% ipython --no-banner

In [1]: import numpy as np

In [2]: np.set_printoptions(suppress=True, linewidth=120)

In [3]: tidy = lambda a: np.round(a, 2) + 0

In [4]: rng = np.random.default_rng(270)

In [5]: arr = rng.normal(size=(15, 7)) + 3 * np.array([-5, -3, 9, 6, -1, -1, 0])

In [6]: tidy(arr)
Out[6]: 
array([[-15.18,  -7.23,  26.36,  18.2 ,  -3.19,  -3.6 ,   1.76],
       [-16.37,  -7.88,  27.23,  17.  ,  -2.9 ,  -2.46,  -0.25],
       [-12.89,  -9.37,  26.15,  18.33,  -4.82,  -2.55,   0.42],
       [-14.61, -10.46,  27.37,  18.93,  -3.68,  -3.08,   0.12],
       [-16.72,  -7.85,  27.43,  18.38,  -3.22,  -3.53,   0.66],
       [-14.77,  -8.39,  28.18,  19.41,  -4.24,  -4.38,  -0.12],
       [-13.93,  -8.67,  27.72,  16.34,  -2.34,  -3.26,   2.12],
       [-14.82,  -8.59,  27.07,  17.67,  -2.58,  -2.03,  -0.37],
       [-15.35,  -8.68,  26.85,  18.75,  -4.12,  -2.16,   0.85],
       [-13.29,  -9.89,  26.73,  17.26,  -3.85,  -4.41,  -0.66],
       [-15.34,  -7.72,  26.2 ,  19.85,  -3.79,  -2.93,   0.26],
       [-16.26,  -8.42,  28.05,  16.97,  -2.26,  -3.48,   1.14],
       [-14.87,  -8.55,  27.59,  17.03,  -3.71,  -2.87,  -1.37],
       [-14.86, -10.33,  24.17,  15.5 ,  -4.18,  -3.24,   0.99],
       [-12.88,  -8.78,  26.66,  17.86,  -2.86,  -2.62,   0.28]])

In [7]: Xs = arr - arr.mean(axis=0)

In [8]: vecs = np.linalg.svd(Xs)[2][:1]

In [9]: M2 = Xs - Xs @ vecs.T @ vecs

In [10]: tidy(np.cov(Xs @ vecs.T, rowvar=False))
Out[10]: np.float64(2.17)

In [11]: tidy(M2.std(axis=0))
Out[11]: array([0.7 , 0.53, 0.75, 1.04, 0.66, 0.68, 0.88])

In [12]: tidy(np.diag(vecs.T @ vecs))
Out[12]: array([0.4 , 0.27, 0.17, 0.11, 0.05, 0.  , 0.  ])

In [13]: z = arr[:, 1] > np.median(arr[:, 1])

In [14]: u = arr[z].mean(axis=0) - arr[~z].mean(axis=0)

In [15]: tidy(u)
Out[15]: array([-1.57,  1.34,  0.7 ,  0.54,  0.23, -0.4 , -0.17])

In [16]: tidy((((arr - arr.mean(axis=0)) @ u > 0) == z).mean())
Out[16]: np.float64(0.87)

In [17]: print(((arr - arr.mean(axis=0)) @ u > 0).astype(int))
[1 1 0 0 1 1 0 1 1 0 1 1 1 0 0]

In [18]: x0 = np.array([4, 1, 8, -8, -9, -1, 7])

In [19]: target = arr @ x0

In [20]: tidy(np.linalg.solve(arr.T @ arr, arr.T @ target))
Out[20]: array([ 4.,  1.,  8., -8., -9., -1.,  7.])

In [21]: tidy(np.linalg.lstsq(arr, target)[0])
Out[21]: array([ 4.,  1.,  8., -8., -9., -1.,  7.])

In [22]: target = target + 0.02 * rng.normal(size=15)

In [23]: tidy(target)
Out[23]: array([41.95, 35.22, 50.5 , 35.72, 34.84, 44.42, 65.87, 30.  , 39.94, 47.12, 20.63, 46.99, 43.07, 47.44, 40.44])

In [24]: beta, *_ = np.linalg.lstsq(arr, target)

In [25]: tidy(beta)
Out[25]: array([ 3.99,  0.99,  7.99, -8.  , -8.99, -1.01,  7.  ])

In [26]: tidy(np.linalg.norm(target - arr @ beta))
Out[26]: np.float64(0.08)

In [27]: [round(float(np.linalg.norm(np.linalg.solve(arr.T @ arr + lam * np.eye(7), arr.T @ target))), 2) for lam in (0, 1, 10, 100)]
Out[27]: [16.61, 12.68, 5.98, 1.65]

In [28]: W0 = np.array([[0.5, -0.1, 0.2, -0.7, 0.0, -0.6, 0.9, -0.4],
    ...:     [-1.7, -0.2, 0.4, 0.2, 0.1, -0.3, -0.6, 0.8],
    ...:     [1.3, -0.1, 1.8, 0.1, 2.7, 0.0, 0.4, -0.1],
    ...:     [-0.6, -0.2, -0.4, -0.1, -1.1, -0.1, -1.2, -0.5],
    ...:     [1.6, 1.4, -0.6, -1.0, -1.1, 1.5, 1.9, -2.0],
    ...:     [-2.4, -1.3, 0.6, 1.3, -2.1, -0.8, 0.2, 1.0],
    ...:     [-1.4, 0.7, -0.4, 0.2, 0.2, 1.8, 0.2, 0.0],
    ...:     [-0.6, -1.5, -0.8, 1.0, -2.4, -0.4, -1.9, 0.4]])

In [29]: gram = W0.T @ W0

In [30]: np.allclose(gram, gram.T)
Out[30]: True

In [31]: z = rng.permutation(8)

In [32]: z
Out[32]: array([0, 6, 7, 2, 5, 3, 1, 4])

In [33]: M2 = W0[z][:, z]

In [34]: np.allclose(M2, W0)
Out[34]: False

In [35]: M2
Out[35]: 
array([[ 0.5,  0.9, -0.4,  0.2, -0.6, -0.7, -0.1,  0. ],
       [-1.4,  0.2,  0. , -0.4,  1.8,  0.2,  0.7,  0.2],
       [-0.6, -1.9,  0.4, -0.8, -0.4,  1. , -1.5, -2.4],
       [ 1.3,  0.4, -0.1,  1.8,  0. ,  0.1, -0.1,  2.7],
       [-2.4,  0.2,  1. ,  0.6, -0.8,  1.3, -1.3, -2.1],
       [-0.6, -1.2, -0.5, -0.4, -0.1, -0.1, -0.2, -1.1],
       [-1.7, -0.6,  0.8,  0.4, -0.3,  0.2, -0.2,  0.1],
       [ 1.6,  1.9, -2. , -0.6,  1.5, -1. ,  1.4, -1.1]])

In [36]: print(tidy(np.sort(np.abs(np.linalg.eigvals(M2)))))
[0.42 0.42 0.83 1.67 2.57 2.57 3.06 3.06]

In [37]: E = np.loadtxt("sample19.csv", delimiter=",")

In [38]: print(tidy(E))
[[ 0.19  0.63 -1.45 -2.62  3.94]
 [-1.8  -1.32  0.53  2.65 -3.56]
 [ 3.23  1.16  2.51  1.03 -2.42]
 [-3.96 -1.69 -2.32  0.    1.04]
 [ 2.17  0.55  2.36  1.82 -3.34]
 [-0.47 -0.76  1.31  2.66 -3.93]
 [ 2.03  0.47  2.32  1.89 -3.42]
 [-4.02 -1.76 -2.25  0.19  0.78]
 [ 3.32  1.22  2.51  0.94 -2.3 ]
 [ 2.88  1.73  0.28 -2.37  2.84]
 [-3.99 -1.72 -2.29  0.08  0.93]
 [-2.56 -0.77 -2.44 -1.57  3.07]]

In [39]: Z = E[[6, 8]].astype(float)

In [40]: for _ in range(3):
    ...:     z = np.linalg.norm(E[:, None] - Z, axis=-1).argmin(axis=1)
    ...:     Z = np.array([E[z == j].mean(axis=0) for j in range(2)])
    ...: 

In [41]: z
Out[41]: array([1, 0, 1, 0, 0, 0, 0, 0, 1, 1, 0, 1])

In [42]: print(tidy(Z[1] - Z[0]))
[ 2.85  1.69  0.33 -2.25  2.67]

In [43]: np.bincount(z)
Out[43]: array([7, 5])

In [44]: np.abs(Z[1] - Z[0]).argmax()
Out[44]: np.int64(0)

In [45]: Uu, sigma, Vt = np.linalg.svd(E)

In [46]: vecs = Vt[:(sigma > 1e-8).sum()]

In [47]: x0 = E[8] + -3 * E[3] + rng.integers(2) * np.eye(5)[2]

In [48]: tidy(x0)
Out[48]: array([15.19,  6.31,  9.47,  0.92, -5.41])

In [49]: tidy(vecs.T @ vecs)
Out[49]: 
array([[ 0.68,  0.31,  0.32, -0.12,  0.01],
       [ 0.31,  0.16,  0.12, -0.11,  0.09],
       [ 0.32,  0.12,  0.25,  0.1 , -0.24],
       [-0.12, -0.11,  0.1 ,  0.29, -0.41],
       [ 0.01,  0.09, -0.24, -0.41,  0.62]])

In [50]: np.allclose(vecs.T @ vecs @ x0, x0)
Out[50]: True

In [51]: M2 = np.array([[1, 5, -1], [-3, -3, -3], [5, 5, -4], [5, 2, -2], [5, -2, -3]])

In [52]: np.vstack([E, M2.T]).shape
Out[52]: (15, 5)

In [53]: np.linalg.matrix_rank(np.vstack([E, M2.T]))
Out[53]: np.int64(5)

In [54]: Uu, sigma, Vt = np.linalg.svd(E)

In [55]: tidy(sigma)
Out[55]: array([14.14, 10.01,  0.  ,  0.  ,  0.  ])

In [56]: M2 = Uu[:, :2] @ np.diag(sigma[:2]) @ Vt[:2]

In [57]: tidy(M2)
Out[57]: 
array([[ 0.19,  0.63, -1.45, -2.62,  3.94],
       [-1.8 , -1.32,  0.53,  2.65, -3.56],
       [ 3.23,  1.16,  2.51,  1.03, -2.42],
       [-3.96, -1.69, -2.32,  0.  ,  1.04],
       [ 2.17,  0.55,  2.36,  1.82, -3.34],
       [-0.47, -0.76,  1.31,  2.66, -3.93],
       [ 2.03,  0.47,  2.32,  1.89, -3.42],
       [-4.02, -1.76, -2.25,  0.19,  0.78],
       [ 3.32,  1.22,  2.51,  0.94, -2.3 ],
       [ 2.88,  1.73,  0.28, -2.37,  2.84],
       [-3.99, -1.72, -2.29,  0.08,  0.93],
       [-2.56, -0.77, -2.44, -1.57,  3.07]])

In [58]: tidy(np.linalg.norm(E - M2) / np.linalg.norm(E))
Out[58]: np.float64(0.0)

In [59]: np.linalg.matrix_rank(E, rtol=0.05)
Out[59]: np.int64(2)

In [60]: print(np.linalg.matrix_rank(M2))
2

In [61]: A = np.load("run5.npy")

In [62]: A
Out[62]: 
array([[-2,  1,  0,  0,  1,  1,  0,  1,  2],
       [ 0,  1,  2,  0,  0,  0,  1,  0,  1],
       [-2,  1,  1,  1,  1,  2,  0,  0,  2],
       [-2,  2,  2,  1,  1,  1,  1,  2,  1],
       [ 0,  2,  1,  1,  0,  0,  1,  0,  0],
       [-2,  0,  1,  1,  1,  1,  1,  0,  2],
       [ 0,  1,  2,  1,  0,  0,  0,  2,  2],
       [ 0,  0,  0,  1,  0,  1,  0,  1,  2],
       [-2,  0,  1,  1,  1,  2,  1,  2,  2],
       [ 0,  0,  0,  0,  0,  1,  0,  0,  1],
       [-2,  2,  1,  0,  1,  1,  0,  1,  1]])

In [63]: # rank 8

In [64]: print(np.linalg.lstsq(A[:-1].T, A[-1])[2])
8

In [65]: np.allclose(A[:-1].T @ np.linalg.lstsq(A[:-1].T, A[-1])[0], A[-1])
Out[65]: True

In [66]: try:
    ...:     np.linalg.inv(A)
    ...: except np.linalg.LinAlgError as e:
    ...:     print(repr(e))
    ...: 
LinAlgError('Last 2 dimensions of the array must be square')

In [67]: rank = np.linalg.matrix_rank(A)

In [68]: rank
Out[68]: np.int64(8)

In [69]: null = np.linalg.svd(A)[2][rank:].T

In [70]: print(tidy(null[:, 0] / null[np.abs(null[:, 0]).round(6).argmax(), 0]))
[0.5 0.  0.  0.  1.  0.  0.  0.  0. ]

In [71]: print([int(np.linalg.matrix_rank(np.delete(A, i, axis=0))) for i in range(11)])
[8, 8, 8, 8, 8, 8, 8, 8, 8, 8, 8]

In [72]: np.linalg.matrix_rank(A.T @ A), np.linalg.matrix_rank(A @ A.T)
Out[72]: (np.int64(8), np.int64(8))

In [73]: np.allclose(A @ null, 0)
Out[73]: True

In [74]: tidy(A @ null)
Out[74]: 
array([[0.],
       [0.],
       [0.],
       [0.],
       [0.],
       [0.],
       [0.],
       [0.],
       [0.],
       [0.],
       [0.]])

In [75]: [int(np.linalg.matrix_rank(A[:i])) for i in range(1, len(A) + 1)]
Out[75]: [1, 2, 3, 4, 5, 6, 7, 8, 8, 8, 8]

In [76]: Uu, sigma, Vt = np.linalg.svd(A)

In [77]: vecs = Vt[:(sigma > 1e-8).sum()]

In [78]: x0 = A[7] + 3 * A[1] + rng.integers(2) * np.eye(9)[5]

In [79]: print(x0)
[0. 3. 6. 1. 0. 1. 3. 1. 5.]

In [80]: tidy(np.linalg.norm(x0 - vecs.T @ vecs @ x0))
Out[80]: np.float64(0.0)

In [81]: np.linalg.matrix_rank(np.vstack([A, x0]))
Out[81]: np.int64(8)

In [82]: def softmax(z):
    ...:     e = np.exp(z - z.max(axis=-1, keepdims=True))
    ...:     return e / e.sum(axis=-1, keepdims=True)
    ...: 

In [83]: print(tidy(softmax(10 * A[5])))
[0. 0. 0. 0. 0. 0. 0. 0. 1.]

In [84]: tidy(softmax(A[5]))
Out[84]: array([0.01, 0.04, 0.12, 0.12, 0.12, 0.12, 0.12, 0.04, 0.32])

In [85]: tidy(softmax(A).sum(axis=1))
Out[85]: array([1., 1., 1., 1., 1., 1., 1., 1., 1., 1., 1.])

In [86]: scores = A @ A.T / np.sqrt(9)

In [87]: softmax(scores).round(6).argmax(axis=1)
Out[87]: array([8, 3, 2, 3, 3, 8, 6, 8, 8, 2, 3])

In [88]: tidy(softmax(scores)[5] @ A)
Out[88]: array([-1.85,  0.7 ,  1.08,  0.86,  0.93,  1.42,  0.63,  1.02,  1.77])

In [89]: Uu, sigma, Vt = np.linalg.svd(A)

In [90]: print(np.argmax(sigma[:-1] / (sigma[1:] + 1e-6)) + 1)
8

In [91]: tidy(sigma)
Out[91]: array([9.78, 3.82, 2.98, 2.28, 1.86, 1.49, 1.03, 0.94, 0.  ])

In [92]: M2 = Uu[:, :8] @ np.diag(sigma[:8]) @ Vt[:8]

In [93]: tidy(np.linalg.norm(A - M2, 2)), tidy(sigma[8])
Out[93]: (np.float64(0.0), np.float64(0.0))

In [94]: tidy(np.linalg.norm(A - M2) / np.linalg.norm(A))
Out[94]: np.float64(0.0)

In [95]: m1 = np.load("arr.npy")

In [96]: m1
Out[96]: 
array([[0, 0, 0, 0, 1, 0, 0, 0],
       [0, 0, 1, 0, 0, 0, 0, 0],
       [0, 1, 0, 0, 0, 0, 0, 0],
       [0, 0, 0, 0, 0, 0, 0, 1],
       [0, 0, 0, 0, 0, 1, 0, 0],
       [0, 0, 0, 0, 0, 0, 1, 0],
       [1, 0, 0, 0, 0, 0, 0, 0],
       [0, 0, 0, 1, 0, 0, 0, 0]])

In [97]: x0 = np.array([0, 2, -2, -2, 1, 3, 0, -1, 0])

In [98]: print(A @ np.ones(9))
[4. 5. 6. 9. 5. 5. 8. 5. 8. 2. 5.]

In [99]: np.linalg.norm(A @ x0) <= np.linalg.norm(A, 2) * np.linalg.norm(x0) + 1e-9
Out[99]: np.True_

In [100]: q, r_ = np.linalg.qr(m1)

In [101]: q.T @ q
Out[101]: 
array([[1., 0., 0., 0., 0., 0., 0., 0.],
       [0., 1., 0., 0., 0., 0., 0., 0.],
       [0., 0., 1., 0., 0., 0., 0., 0.],
       [0., 0., 0., 1., 0., 0., 0., 0.],
       [0., 0., 0., 0., 1., 0., 0., 0.],
       [0., 0., 0., 0., 0., 1., 0., 0.],
       [0., 0., 0., 0., 0., 0., 1., 0.],
       [0., 0., 0., 0., 0., 0., 0., 1.]])

In [102]: q.shape, r_.shape
Out[102]: ((8, 8), (8, 8))

In [103]: np.abs(np.diag(r_))
Out[103]: array([1., 1., 1., 1., 1., 1., 1., 1.])

In [104]: print(q)
[[ 0.  0.  0.  0. -1.  0.  0.  0.]
 [-0.  0. -1.  0.  0.  0.  0.  0.]
 [-0. -1.  0.  0.  0.  0.  0.  0.]
 [-0. -0. -0.  0.  0.  0.  0. -1.]
 [-0. -0. -0. -0.  0. -1.  0.  0.]
 [-0. -0. -0. -0. -0.  0. -1.  0.]
 [-1. -0. -0. -0.  0.  0.  0.  0.]
 [-0. -0. -0. -1. -0. -0. -0.  0.]]

In [105]: print(tidy(np.sort(np.abs(np.linalg.eigvals(m1)))))
[1. 1. 1. 1. 1. 1. 1. 1.]

In [106]: m1 @ m1
Out[106]: 
array([[0, 0, 0, 0, 0, 1, 0, 0],
       [0, 1, 0, 0, 0, 0, 0, 0],
       [0, 0, 1, 0, 0, 0, 0, 0],
       [0, 0, 0, 1, 0, 0, 0, 0],
       [0, 0, 0, 0, 0, 0, 1, 0],
       [1, 0, 0, 0, 0, 0, 0, 0],
       [0, 0, 0, 0, 1, 0, 0, 0],
       [0, 0, 0, 0, 0, 0, 0, 1]])

In [107]: (m1 - m1.T) / 2
Out[107]: 
array([[ 0. ,  0. ,  0. ,  0. ,  0.5,  0. , -0.5,  0. ],
       [ 0. ,  0. ,  0. ,  0. ,  0. ,  0. ,  0. ,  0. ],
       [ 0. ,  0. ,  0. ,  0. ,  0. ,  0. ,  0. ,  0. ],
       [ 0. ,  0. ,  0. ,  0. ,  0. ,  0. ,  0. ,  0. ],
       [-0.5,  0. ,  0. ,  0. ,  0. ,  0.5,  0. ,  0. ],
       [ 0. ,  0. ,  0. ,  0. , -0.5,  0. ,  0.5,  0. ],
       [ 0.5,  0. ,  0. ,  0. ,  0. , -0.5,  0. ,  0. ],
       [ 0. ,  0. ,  0. ,  0. ,  0. ,  0. ,  0. ,  0. ]])

In [108]: np.allclose(m1, m1.T)
Out[108]: False

In [109]: print((m1 + m1.T) / 2)
[[0.  0.  0.  0.  0.5 0.  0.5 0. ]
 [0.  0.  1.  0.  0.  0.  0.  0. ]
 [0.  1.  0.  0.  0.  0.  0.  0. ]
 [0.  0.  0.  0.  0.  0.  0.  1. ]
 [0.5 0.  0.  0.  0.  0.5 0.  0. ]
 [0.  0.  0.  0.  0.5 0.  0.5 0. ]
 [0.5 0.  0.  0.  0.  0.5 0.  0. ]
 [0.  0.  0.  1.  0.  0.  0.  0. ]]

In [110]: assert m1 == m1.T
---------------------------------------------------------------------------
ValueError                                Traceback (most recent call last)
Cell In[110], line 1
----> 1 assert m1 == m1.T

ValueError: The truth value of an array with more than one element is ambiguous. Use a.any() or a.all()

In [111]: np.allclose(m1 @ m1.T, m1.T @ m1)
Out[111]: True

In [112]: np.linalg.matrix_power(m1, 3)
Out[112]: 
array([[0, 0, 0, 0, 0, 0, 1, 0],
       [0, 0, 1, 0, 0, 0, 0, 0],
       [0, 1, 0, 0, 0, 0, 0, 0],
       [0, 0, 0, 0, 0, 0, 0, 1],
       [1, 0, 0, 0, 0, 0, 0, 0],
       [0, 0, 0, 0, 1, 0, 0, 0],
       [0, 0, 0, 0, 0, 1, 0, 0],
       [0, 0, 0, 1, 0, 0, 0, 0]])

In [113]: tidy(np.sort(np.linalg.eigvals(m1).real))
Out[113]: array([-1., -1., -1.,  0.,  0.,  1.,  1.,  1.])

In [114]: tidy(np.linalg.det(m1))
Out[114]: np.float64(-1.0)

In [115]: m1 @ m1
Out[115]: 
array([[0, 0, 0, 0, 0, 1, 0, 0],
       [0, 1, 0, 0, 0, 0, 0, 0],
       [0, 0, 1, 0, 0, 0, 0, 0],
       [0, 0, 0, 1, 0, 0, 0, 0],
       [0, 0, 0, 0, 0, 0, 1, 0],
       [1, 0, 0, 0, 0, 0, 0, 0],
       [0, 0, 0, 0, 1, 0, 0, 0],
       [0, 0, 0, 0, 0, 0, 0, 1]])

In [116]: print((np.linalg.matrix_power((m1 != 0) + (m1.T != 0) + np.eye(8), 8) > 0).astype(int))
[[1 0 0 0 1 1 1 0]
 [0 1 1 0 0 0 0 0]
 [0 1 1 0 0 0 0 0]
 [0 0 0 1 0 0 0 1]
 [1 0 0 0 1 1 1 0]
 [1 0 0 0 1 1 1 0]
 [1 0 0 0 1 1 1 0]
 [0 0 0 1 0 0 0 1]]
